$ python -q
>>> import numpy as np
>>> np.set_printoptions(suppress=True, linewidth=100)
>>> tidy = lambda a: np.round(a, 2) + 0
>>> Y = np.array([[6, 2, 5], [4, -7, 1], [5, 4, 5], [-1, -9, -1]])
>>> C = np.array([[-5, -2, -3, 0, -5], [2, 5, 4, 5, 5], [5, -3, -3, -1, 2]])
>>> mat = Y @ C
>>> print(mat)
[[ -1 -17 -25   5 -10]
 [-29 -46 -43 -36 -53]
 [  8  -5 -14  15   5]
 [-18 -40 -30 -44 -42]]
>>> U, s, VT = np.linalg.svd(mat)
>>> print(np.argmax(s[:-1] / (s[1:] + 1e-6)) + 1)
3
>>> Y = U[:, :3] @ np.diag(s[:3]) @ VT[:3]
>>> print(tidy(np.linalg.norm(mat - Y) / np.linalg.norm(mat)))
0.0
>>> print(tidy(Y))
[[ -1. -17. -25.   5. -10.]
 [-29. -46. -43. -36. -53.]
 [  8.  -5. -14.  15.   5.]
 [-18. -40. -30. -44. -42.]]
>>> u, r1 = mat[3], mat[2]
>>> print(u @ u)
6524
>>> pr = (u @ r1) / (u @ u) * u
>>> print(tidy(np.linalg.norm(u + r1) ** 2 + np.linalg.norm(u - r1) ** 2))
14118.0
>>> print(np.outer(u, r1))
[[-144   90  252 -270  -90]
 [-320  200  560 -600 -200]
 [-240  150  420 -450 -150]
 [-352  220  616 -660 -220]
 [-336  210  588 -630 -210]]
>>> print(tidy((r1 - pr) @ u))
0.0
>>> print(tidy(pr))
[1.09 2.42 1.81 2.66 2.54]
>>> print(tidy(r1 - pr))
[  6.91  -7.42 -15.81  12.34   2.46]
>>> print(np.linalg.matrix_rank(np.outer(u, r1)))
1
>>> def softmax(z):
...     e = np.exp(z - z.max(axis=-1, keepdims=True))
...     return e / e.sum(axis=-1, keepdims=True)
... 
>>> print(tidy(softmax(mat).sum(axis=1)))
[1. 1. 1. 1.]
>>> print(tidy(softmax(10 * mat[2])))
[0. 0. 0. 1. 0.]
>>> print(tidy(softmax(mat[2])))
[0. 0. 0. 1. 0.]
>>> att = mat @ mat.T / np.sqrt(5)
>>> print(tidy(softmax(att)[2] @ mat))
[  8.  -5. -14.  15.   5.]
>>> print(tidy(softmax(att + np.triu(np.full(att.shape, -np.inf), 1))))
[[1. 0. 0. 0.]
 [0. 1. 0. 0.]
 [0. 0. 1. 0.]
 [0. 1. 0. 0.]]
>>> print(np.linalg.matrix_rank(mat, rtol=0.1))
2
>>> print(np.unique(mat.round(6), axis=0).shape)
(4, 5)
>>> print(tidy(mat @ np.linalg.pinv(mat) @ mat))
[[ -1. -17. -25.   5. -10.]
 [-29. -46. -43. -36. -53.]
 [  8.  -5. -14.  15.   5.]
 [-18. -40. -30. -44. -42.]]
>>> print(np.allclose(mat[:-1].T @ np.linalg.lstsq(mat[:-1].T, mat[-1])[0], mat[-1]))
True
>>> print(np.abs(np.diag(np.linalg.qr(mat)[1])) > 1e-9)
[ True  True  True False]
>>> M = np.load("dump.npy")
>>> print(tidy(M))
[[0.5  0.12 0.12 0.25]
 [0.   0.5  0.25 0.25]
 [0.   0.33 0.44 0.22]
 [0.23 0.23 0.23 0.31]]
>>> cov = M.T @ M
>>> print(tidy(cov))
[[0.3  0.12 0.12 0.2 ]
 [0.12 0.43 0.34 0.3 ]
 [0.12 0.34 0.33 0.26]
 [0.2  0.3  0.26 0.27]]
>>> print(tidy(np.linalg.svd(M, compute_uv=False) ** 2))
[1.04 0.26 0.03 0.  ]
>>> print(np.allclose(cov, cov.T))
True
>>> print(tidy(np.diag(cov)))
[0.3  0.43 0.33 0.27]
>>> u = np.array([5, -1, -4, 0])
>>> Y = M + np.outer(u, np.eye(4)[3])
>>> print(np.linalg.matrix_rank(Y - M))
1
>>> print(np.linalg.matrix_rank(np.linalg.inv(Y) - np.linalg.inv(M), tol=1e-8))
1
>>> X = np.array([[7, 3, 3], [3, 3, 9], [3, 3, 9], [8, 4, 9]])
>>> Y = np.c_[X[:, :2] @ np.array([[1, 2], [-1, -2]]), np.array([1, 2, 0, 2])]
>>> print(Y)
[[4 8 1]
 [0 0 2]
 [0 0 0]
 [4 8 2]]
>>> print(np.linalg.matrix_rank(Y))
2
>>> print(tidy(np.linalg.norm(Y - X @ np.linalg.lstsq(X, Y)[0], axis=0)))
[0.   0.   1.41]
>>> print(tidy(np.linalg.norm(np.linalg.qr(X)[0].T @ Y, axis=0) ** 2 / ((Y ** 2).sum(axis=0) + 1e-12)))
[1.   1.   0.78]
>>> Y = X[0, 0] * X[1:] - np.outer(X[1:, 0], X[0])
>>> print(Y)
[[ 0 12 54]
 [ 0 12 54]
 [ 0  4 39]]
>>> print(tidy(X[:, 0] / X[0, 0]))
[1.   0.43 0.43 1.14]
>>> print(np.linalg.matrix_rank(Y), np.linalg.matrix_rank(X))
2 3
>>> U, s, VT = np.linalg.svd(Y)
>>> V = VT[:(s > 1e-8).sum()]
>>> rng = np.random.default_rng(798)
>>> vec = Y[1] + 3 * Y[0] + rng.integers(2) * np.eye(3)[2]
>>> print(vec)
[  0.  48. 216.]
>>> print(tidy(np.linalg.norm(vec - V.T @ V @ vec)))
0.0
>>> print(tidy(V.T @ V))
[[0. 0. 0.]
 [0. 1. 0.]
 [0. 0. 1.]]
>>> print(M @ np.ones(4))
[1. 1. 1. 1.]
>>> print(tidy(np.linalg.matrix_power(M, 2)))
[[0.31 0.22 0.21 0.26]
 [0.06 0.39 0.29 0.26]
 [0.05 0.37 0.33 0.25]
 [0.19 0.29 0.26 0.26]]
>>> print(tidy(np.sort(np.abs(np.linalg.eigvals(M)))[::-1]))
[1.   0.51 0.18 0.07]
>>> pr = np.eye(4)[3]
>>> for _ in range(4):
...     pr = pr @ M
...     print(pr.round(2))
... 
[0.23 0.23 0.23 0.31]
[0.19 0.29 0.26 0.26]
[0.15 0.32 0.27 0.26]
[0.14 0.33 0.28 0.26]
>>> U, s, VT = np.linalg.svd(X)
>>> print(np.argmax(s[:-1] / (s[1:] + 1e-6)) + 1)
2
>>> print(tidy(s))
[19.82  5.74  0.45]
>>> Y = U[:, :2] @ np.diag(s[:2]) @ VT[:2]
>>> print(tidy(np.linalg.norm(X - Y, 2)), tidy(s[2]))
0.45 0.45
>>> print(np.linalg.matrix_rank(Y))
2
>>> theta = np.deg2rad(72)
>>> arr = np.eye(4)
>>> arr[np.ix_([2, 0], [2, 0])] = [[np.cos(theta), -np.sin(theta)], [np.sin(theta), np.cos(theta)]]
>>> print(tidy(arr))
[[ 0.31  0.    0.95  0.  ]
 [ 0.    1.    0.    0.  ]
 [-0.95  0.    0.31  0.  ]
 [ 0.    0.    0.    1.  ]]
>>> O, r_ = np.linalg.qr(arr)
>>> print(tidy(np.abs(np.diag(r_))))
[1. 1. 1. 1.]
>>> print(tidy(r_))
[[-1.  0.  0.  0.]
 [ 0.  1.  0.  0.]
 [ 0.  0.  1.  0.]
 [ 0.  0.  0.  1.]]
>>> print(tidy(np.trace(O @ O.T)))
4.0
>>> print(O.shape, r_.shape)
(4, 4) (4, 4)
